% ipython --no-banner

In [1]: import numpy as np

In [2]: from numpy import linalg as LA

In [3]: np.set_printoptions(precision=4, suppress=True, linewidth=160)

In [4]: def rnd(a):
   ...:     return np.round(a, 4) + 0
   ...: 

In [5]: K = np.load("sample0.npy")

In [6]: K
Out[6]: 
array([[3.3, 2. , 3. , 0. , 3. , 0. , 0. , 2. ],
       [0. , 2.3, 2. , 0. , 3. , 3. , 0. , 0. ],
       [2. , 2. , 1.3, 2. , 0. , 2. , 0. , 0. ],
       [3. , 2. , 2. , 1.3, 3. , 0. , 1. , 3. ],
       [1. , 3. , 2. , 0. , 3.3, 3. , 2. , 1. ],
       [3. , 1. , 0. , 1. , 0. , 0.3, 2. , 0. ],
       [2. , 1. , 3. , 3. , 3. , 3. , 0.3, 0. ],
       [3. , 2. , 3. , 0. , 3. , 0. , 0. , 2.3]])

In [7]: (K - K.T) / 2
Out[7]: 
array([[ 0. ,  1. ,  0.5, -1.5,  1. , -1.5, -1. , -0.5],
       [-1. ,  0. ,  0. , -1. ,  0. ,  1. , -0.5, -1. ],
       [-0.5,  0. ,  0. ,  0. , -1. ,  1. , -1.5, -1.5],
       [ 1.5,  1. ,  0. ,  0. ,  1.5, -0.5, -1. ,  1.5],
       [-1. ,  0. ,  1. , -1.5,  0. ,  1.5, -0.5, -1. ],
       [ 1.5, -1. , -1. ,  0.5, -1.5,  0. , -0.5,  0. ],
       [ 1. ,  0.5,  1.5,  1. ,  0.5,  0.5,  0. ,  0. ],
       [ 0.5,  1. ,  1.5, -1.5,  1. ,  0. ,  0. ,  0. ]])

In [8]: rnd(LA.det(K))
Out[8]: np.float64(-21.6747)

In [9]: np.allclose(K, K.T)
Out[9]: False

In [10]: (K + K.T) / 2
Out[10]: 
array([[3.3, 1. , 2.5, 1.5, 2. , 1.5, 1. , 2.5],
       [1. , 2.3, 2. , 1. , 3. , 2. , 0.5, 1. ],
       [2.5, 2. , 1.3, 2. , 1. , 1. , 1.5, 1.5],
       [1.5, 1. , 2. , 1.3, 1.5, 0.5, 2. , 1.5],
       [2. , 3. , 1. , 1.5, 3.3, 1.5, 2.5, 2. ],
       [1.5, 2. , 1. , 0.5, 1.5, 0.3, 2.5, 0. ],
       [1. , 0.5, 1.5, 2. , 2.5, 2.5, 0.3, 0. ],
       [2.5, 1. , 1.5, 1.5, 2. , 0. , 0. , 2.3]])

In [11]: rnd(np.abs(LA.eigvals(K)).max())
Out[11]: np.float64(11.9458)

In [12]: np.allclose(K @ K.T, K.T @ K)
Out[12]: False

In [13]: Uu, s, Vh = LA.svd(K)

In [14]: print(rnd(s))
[13.7352  5.41    4.2193  3.0612  1.9109  1.408   0.435   0.0193]

In [15]: M2 = Uu[:, :7] @ np.diag(s[:7]) @ Vh[:7]

In [16]: rnd(LA.norm(K - M2, 2)), rnd(s[7])
Out[16]: (np.float64(0.0193), np.float64(0.0193))

In [17]: rng = np.random.default_rng(1046)

In [18]: M2 = K + rng.integers(-2, 3, (8, 7)) @ rng.integers(-2, 3, (7, 8))

In [19]: rnd(M2)
Out[19]: 
array([[ 3.3, -1. ,  5. , -4. , 17. , -3. ,  2. , -3. ],
       [-3. ,  3.3, -3. , -5. , -4. ,  7. ,  4. ,  5. ],
       [ 0. ,  2. ,  9.3, 15. ,  5. , -1. , -7. , -7. ],
       [-4. , -2. , -2. , -2.7,  2. ,  4. ,  7. ,  5. ],
       [ 7. ,  8. ,  1. ,  2. , -3.7,  2. , -1. ,  7. ],
       [-6. ,  0. , -4. ,  4. , -6. , 10.3,  3. , -4. ],
       [ 9. ,  5. ,  3. , -1. ,  1. ,  3. , -2.7, -5. ],
       [ 2. , 11. ,  3. , -4. ,  7. ,  1. , -1. ,  0.3]])

In [20]: np.abs(M2 - K).sum(axis=1)
Out[20]: array([33., 34., 45., 32., 31., 38., 25., 22.])

In [21]: M2 - K
Out[21]: 
array([[ 0., -3.,  2., -4., 14., -3.,  2., -5.],
       [-3.,  1., -5., -5., -7.,  4.,  4.,  5.],
       [-2.,  0.,  8., 13.,  5., -3., -7., -7.],
       [-7., -4., -4., -4., -1.,  4.,  6.,  2.],
       [ 6.,  5., -1.,  2., -7., -1., -3.,  6.],
       [-9., -1., -4.,  3., -6., 10.,  1., -4.],
       [ 7.,  4.,  0., -4., -2.,  0., -3., -5.],
       [-1.,  9.,  0., -4.,  4.,  1., -1., -2.]])

In [22]: LA.matrix_rank(M2 - K, tol=1e-8)
Out[22]: np.int64(7)

In [23]: rnd(LA.svd(M2 - K, compute_uv=False))
Out[23]: array([25.9922, 19.5696, 18.4335, 12.2438,  7.6472,  2.2885,  0.1284,  0.    ])

In [24]: x0 = np.array([6, 7, 5, -7, 1, -4, 4, 8])

In [25]: rhs = K @ x0

In [26]: rnd(rhs)
Out[26]: array([67.8, 17.1, 10.5, 63.9, 44.3, 24.8,  5.2, 68.4])

In [27]: rnd(LA.solve(K, K[:, 0]))
Out[27]: array([1., 0., 0., 0., 0., 0., 0., 0.])

In [28]: rnd(LA.solve(K, 3 * rhs))
Out[28]: array([ 18.,  21.,  15., -21.,   3., -12.,  12.,  24.])

In [29]: M2 = np.array([[-5, 0], [1, 1]])

In [30]: C = np.array([[4, -9, 2, -7, 0, 4, 4, -6],
    ...:     [0, 6, -9, 9, -7, 5, -5, -7],
    ...:     [5, -1, 3, 7, 2, -8, 8, -9],
    ...:     [-4, -3, 7, -7, 5, -4, -3, 9],
    ...:     [0, 2, -2, -6, 5, -7, -1, -3],
    ...:     [-1, -5, 5, 8, -5, -1, 5, 8],
    ...:     [-3, 4, -6, 6, 4, -5, -3, -4],
    ...:     [-3, 2, 9, 9, 8, 9, 5, 8]])

In [31]: arr = np.block([[M2, np.zeros((2, 8))], [np.zeros((8, 2)), C]])

In [32]: print(arr)
[[-5.  0.  0.  0.  0.  0.  0.  0.  0.  0.]
 [ 1.  1.  0.  0.  0.  0.  0.  0.  0.  0.]
 [ 0.  0.  4. -9.  2. -7.  0.  4.  4. -6.]
 [ 0.  0.  0.  6. -9.  9. -7.  5. -5. -7.]
 [ 0.  0.  5. -1.  3.  7.  2. -8.  8. -9.]
 [ 0.  0. -4. -3.  7. -7.  5. -4. -3.  9.]
 [ 0.  0.  0.  2. -2. -6.  5. -7. -1. -3.]
 [ 0.  0. -1. -5.  5.  8. -5. -1.  5.  8.]
 [ 0.  0. -3.  4. -6.  6.  4. -5. -3. -4.]
 [ 0.  0. -3.  2.  9.  9.  8.  9.  5.  8.]]

In [33]: (LA.matrix_power((arr != 0) + (arr.T != 0) + np.eye(10), 10) > 0).astype(int)
Out[33]: 
array([[1, 1, 0, 0, 0, 0, 0, 0, 0, 0],
       [1, 1, 0, 0, 0, 0, 0, 0, 0, 0],
       [0, 0, 1, 1, 1, 1, 1, 1, 1, 1],
       [0, 0, 1, 1, 1, 1, 1, 1, 1, 1],
       [0, 0, 1, 1, 1, 1, 1, 1, 1, 1],
       [0, 0, 1, 1, 1, 1, 1, 1, 1, 1],
       [0, 0, 1, 1, 1, 1, 1, 1, 1, 1],
       [0, 0, 1, 1, 1, 1, 1, 1, 1, 1],
       [0, 0, 1, 1, 1, 1, 1, 1, 1, 1],
       [0, 0, 1, 1, 1, 1, 1, 1, 1, 1]])

In [34]: x0 = np.array([4, 4, 0, -1, -3, -5, -5, 4, 5, 2])

In [35]: np.sign((arr @ x0).round(6))
Out[35]: array([-1.,  1.,  1., -1., -1., -1., -1.,  1., -1., -1.])

In [36]: arr @ np.ones(10)
Out[36]: array([ -5.,   2.,  -8.,  -8.,   7.,   0., -12.,  14.,  -7.,  47.])

In [37]: arr @ (2 * x0)
Out[37]: array([ -40.,   16.,  124.,  -16., -126.,  -42.,  -60.,   24., -158.,  -74.])

In [38]: feats = np.load("block4.npy")

In [39]: print(feats)
[[-2. -1. -1. -1.  2. -2.  0.]
 [-1. -2. -1. -1.  0.  2.  0.]
 [ 0.  0.  0.  0.  1. -1.  0.]
 [ 0. -2.  2. -2.  1.  0.  0.]
 [-2.  2. -1. -2. -2.  2.  0.]
 [-1.  0.  0.  1. -1.  0.  0.]
 [ 0.  0.  0.  0.  0.  0.  3.]]

In [40]: M2 = feats + rng.integers(-2, 3, (7, 6)) @ rng.integers(-2, 3, (6, 7))

In [41]: M2
Out[41]: 
array([[-12.,  -3.,   3.,  -1.,  -4.,  -6.,  -7.],
       [ -7.,   2.,  -6.,  -8.,   5.,   8.,   3.],
       [ -1.,   6.,   3.,  -9.,   7.,   1.,   4.],
       [ 10.,  -2.,  10.,  -3.,   0.,  -5.,  -1.],
       [  4.,  -6.,  -2.,   8.,  -6.,   1.,   1.],
       [ -3., -10.,   5.,  11.,  -7.,  -1.,   2.],
       [  2.,   0.,   1.,   4.,  -7.,  -8.,  -8.]])

In [42]: print(np.abs(M2 - feats).sum(axis=1))
[33. 36. 31. 26. 31. 36. 33.]

In [43]: M2 - feats
Out[43]: 
array([[-10.,  -2.,   4.,   0.,  -6.,  -4.,  -7.],
       [ -6.,   4.,  -5.,  -7.,   5.,   6.,   3.],
       [ -1.,   6.,   3.,  -9.,   6.,   2.,   4.],
       [ 10.,   0.,   8.,  -1.,  -1.,  -5.,  -1.],
       [  6.,  -8.,  -1.,  10.,  -4.,  -1.,   1.],
       [ -2., -10.,   5.,  10.,  -6.,  -1.,   2.],
       [  2.,   0.,   1.,   4.,  -7.,  -8., -11.]])

In [44]: LA.matrix_rank(M2 - feats, tol=1e-8)
Out[44]: np.int64(6)

In [45]: x0 = np.array([-3, 0, -2, 1, 2, 3, -1])

In [46]: rhs = M2 @ x0

In [47]: b, lr = np.zeros(7), 1 / LA.norm(M2, 2) ** 2

In [48]: for i in range(60):
    ...:     b -= lr * M2.T @ (M2 @ b - rhs)
    ...:     if i % 10 == 0: print(i, round(LA.norm(M2 @ b - rhs), 4))
    ...: 
0 42.9448
10 3.847
20 3.6642
30 3.5546
40 3.4535
50 3.3572

In [49]: rnd(LA.cond(M2))
Out[49]: np.float64(47.6176)

In [50]: rnd(b)
Out[50]: array([-3.0314,  0.0875, -2.5459,  0.1578,  0.6979,  2.0574,  0.4332])

In [51]: X = np.load("test6.npy")

In [52]: print(X)
[[ 0  2  5 -2  3  3  0  5  6]
 [-2  0  3  3  4 -4 -9  9  8]
 [-5 -3  0 -8 -7 -1 -1 -1 -3]
 [ 2 -3  8  0 -4  2  2 -1 -2]
 [-3 -4  7  4  0  9  0 -2  5]
 [-3  4  1 -2 -9  0  4  0 -7]
 [ 0  9  1 -2  0 -4  0 -2 -1]
 [-5 -9  1  1  2  0  2  0 -8]
 [-6 -8  3  2 -5  7  1  8  0]]

In [53]: print(LA.matrix_rank(X, rtol=0.1))
8

In [54]: rnd(LA.norm(X, 2) / LA.norm(X))
Out[54]: np.float64(0.5652)

In [55]: LA.cond(X) > 100
Out[55]: np.True_

In [56]: np.argsort(-LA.norm(X, axis=0).round(6), kind="stable")[:3]
Out[56]: array([1, 8, 4])

In [57]: [round(float(x), 4) for x in LA.svd(X, compute_uv=False)[:3]]
Out[57]: [22.4079, 22.4079, 13.6428]

In [58]: x0 = np.array([-1, 4, 2, 3, 1, -4, -5, -4, 3])

In [59]: x0 @ X @ x0
Out[59]: np.int64(0)

In [60]: rnd(LA.eigvals(X).real)
Out[60]: array([0., 0., 0., 0., 0., 0., 0., 0., 0.])

In [61]: rnd(LA.det(X))
Out[61]: np.float64(0.0)

In [62]: q = LA.solve(np.eye(9) - X, np.eye(9) + X)

In [63]: rnd(q @ q.T)
Out[63]: 
array([[1., 0., 0., 0., 0., 0., 0., 0., 0.],
       [0., 1., 0., 0., 0., 0., 0., 0., 0.],
       [0., 0., 1., 0., 0., 0., 0., 0., 0.],
       [0., 0., 0., 1., 0., 0., 0., 0., 0.],
       [0., 0., 0., 0., 1., 0., 0., 0., 0.],
       [0., 0., 0., 0., 0., 1., 0., 0., 0.],
       [0., 0., 0., 0., 0., 0., 1., 0., 0.],
       [0., 0., 0., 0., 0., 0., 0., 1., 0.],
       [0., 0., 0., 0., 0., 0., 0., 0., 1.]])

In [64]: rnd(LA.det(q))
Out[64]: np.float64(1.0)

In [65]: C = np.array([[2, -2, 2, 3, 1, 1, -2, -3, -3],
    ...:     [-1, -2, 2, -2, -1, 2, 0, -3, 3],
    ...:     [-2, 3, 3, 2, 3, -2, -1, 1, 0]])

In [66]: F = rng.normal(size=(38, 3)) @ C + np.array([0, 0, -3, 0, 0, -1, -2, 1, -2])

In [67]: rnd(F)
Out[67]: 
array([[ -0.8657,  -0.3633,   2.3676,   2.5278,   2.5595,  -0.5477,  -4.3241,  -2.4642,  -2.172 ],
       [ -3.3921,  -1.7632,  -6.1587,  -9.9122,  -5.6998,   1.7367,   2.4081,   1.2263,   7.7166],
       [  2.3284,  -3.3123,  -5.2245,  -1.1315,  -2.5371,   1.1379,  -1.5804,  -0.7387,  -2.6937],
       [  3.2088,   0.2596,  -4.5742,   4.3323,   1.3426,  -2.2494,  -3.3223,   2.1563,  -7.9997],
       [  4.3725,  -5.3247,  -4.7161,   0.7282,  -2.4708,   2.1754,  -2.7783,  -2.8799,  -5.1489],
       [ -8.1838,   6.33  ,   7.4055,   0.8968,   6.2913,  -4.0119,  -3.7317,   0.7326,   4.2294],
       [  1.5564,  -2.2106,  -4.3626,  -0.6529,  -1.6137,   0.4226,  -1.7893,  -0.2315,  -2.5186],
       [ -5.6754,  -1.9963,  -3.0827, -11.4664,  -5.4445,   2.6131,   2.2731,  -0.7816,  11.2151],
       [  0.457 ,  -5.8315,  -1.7308,  -3.8856,  -3.5821,   3.834 ,  -1.7138,  -5.0859,   1.9028],
       [ -0.6923,   5.3485,  -9.0796,  -0.8513,  -0.0372,  -5.206 ,   0.6505,   9.4492,  -2.985 ],
       [ -1.418 ,  -4.6233,   1.6355,  -3.1241,  -1.7081,   3.3251,  -2.6025,  -5.942 ,   3.1426],
       [  2.4928,  -0.3453,  -0.0591,   6.1881,   3.2626,  -1.6153,  -5.219 ,  -1.032 ,  -7.8945],
       [ -0.3869,   4.9518,  -7.6813,   0.3983,   0.7401,  -5.0051,  -0.2417,   8.27  ,  -3.8147],
       [  1.6298,  -1.8276,  -9.3624,  -4.1858,  -4.4506,   0.2072,   0.8543,   3.0361,  -0.9333],
       [ -3.2747,   6.4239,   0.6387,   3.7188,   5.3164,  -5.5412,  -3.2659,   4.766 ,  -2.8553],
       [ -0.6338,   8.3751,  -3.4475,   6.7256,   6.0382,  -7.9882,  -3.19  ,   8.9382,  -8.2231],
       [  0.1419,  -7.858 ,   6.6383,   0.3609,  -0.0777,   5.4516,  -5.703 , -11.8256,   0.9035],
       [  1.7219,  -0.2673,  -8.9543,  -2.1867,  -2.8716,  -1.1784,   0.2195,   4.2283,  -2.7177],
       [ -1.2827,  -3.5356,  -1.459 ,  -4.3339,  -2.7188,   2.4293,  -1.2153,  -3.1399,   3.1643],
       [ -0.5795,  -1.9914,  -0.7426,  -1.0835,  -0.5483,   0.8453,  -2.4253,  -2.1423,   0.0439],
       [ -1.7112,   2.2957,  -0.6864,   1.2437,   2.1867,  -2.4707,  -2.6547,   1.7548,  -1.646 ],
       [ -0.2231,   5.0537,  -4.252 ,   3.5329,   3.1224,  -5.2427,  -2.2788,   6.3629,  -5.6646],
       [ -2.6826,   4.1479,  -0.2592,   1.7695,   3.304 ,  -3.7537,  -2.656 ,   3.2035,  -1.579 ],
       [  0.4121,   1.6   ,  -3.3201,   1.9844,   1.3591,  -2.5062,  -2.4524,   2.6534,  -4.1574],
       [  0.0997,   2.7004,  -4.3644,   1.6924,   1.3701,  -3.3207,  -1.9085,   4.2713,  -4.1062],
       [  0.5901,   0.1001,  -0.5485,   3.0557,   2.0403,  -1.351 ,  -3.7776,  -0.3383,  -4.2934],
       [  3.77  ,  -7.0686,  -2.2748,  -0.0047,  -2.7175,   3.8101,  -3.3454,  -5.9026,  -3.3626],
       [  2.6184,   5.4197,  -4.536 ,   8.3958,   5.1302,  -6.4971,  -4.0967,   6.8641, -11.5649],
       [ -2.4053,   1.0285,  -3.5269,  -3.4334,  -1.1117,  -1.0692,  -0.3323,   2.2501,   2.0874],
       [  2.3692,  -3.5381,  -2.6193,   0.8155,  -1.0275,   1.2464,  -3.0047,  -2.4653,  -3.6538],
       [ -2.6946,   4.5454,   0.8538,   3.0325,   4.3273,  -4.1229,  -3.3547,   2.9186,  -2.3831],
       [ -1.2138,   1.8136,   0.6138,   2.6514,   2.9606,  -2.2575,  -3.6015,   0.5544,  -2.7407],
       [  0.0642,   3.7283,  -4.8409,   2.2489,   1.8701,  -4.1808,  -1.8486,   5.4915,  -4.7791],
       [ -4.539 ,  -1.8824,  -1.4617,  -8.156 ,  -3.5596,   2.0913,   0.5897,  -1.6229,   8.1627],
       [  2.4527,  -2.3063,  -4.268 ,   0.8241,  -1.0329,   0.2036,  -2.4181,  -0.3744,  -4.2629],
       [  4.9371,  -3.908 ,  -2.9359,   4.4806,   0.1842,   0.7178,  -4.4585,  -2.6197,  -8.3185],
       [  0.5529,   1.3176,  -1.8751,   3.1088,   2.1487,  -2.3502,  -3.2864,   1.5516,  -4.7824],
       [  4.3243,  -4.0571,  -7.2627,  -0.1711,  -3.1088,   1.1706,  -1.6131,  -0.2324,  -5.1534]])

In [68]: rank = LA.matrix_rank(F)

In [69]: rank
Out[69]: np.int64(4)

In [70]: N = LA.svd(F)[2][rank:].T

In [71]: np.allclose(F @ N, 0)
Out[71]: True

In [72]: LA.matrix_rank(F.T @ F), LA.matrix_rank(F @ F.T)
Out[72]: (np.int64(4), np.int64(4))

In [73]: [int(LA.matrix_rank(F[:i])) for i in range(1, len(F) + 1)]
Out[73]: 
[1,
 2,
 3,
 4,
 4,
 4,
 4,
 4,
 4,
 4,
 4,
 4,
 4,
 4,
 4,
 4,
 4,
 4,
 4,
 4,
 4,
 4,
 4,
 4,
 4,
 4,
 4,
 4,
 4,
 4,
 4,
 4,
 4,
 4,
 4,
 4,
 4,
 4]
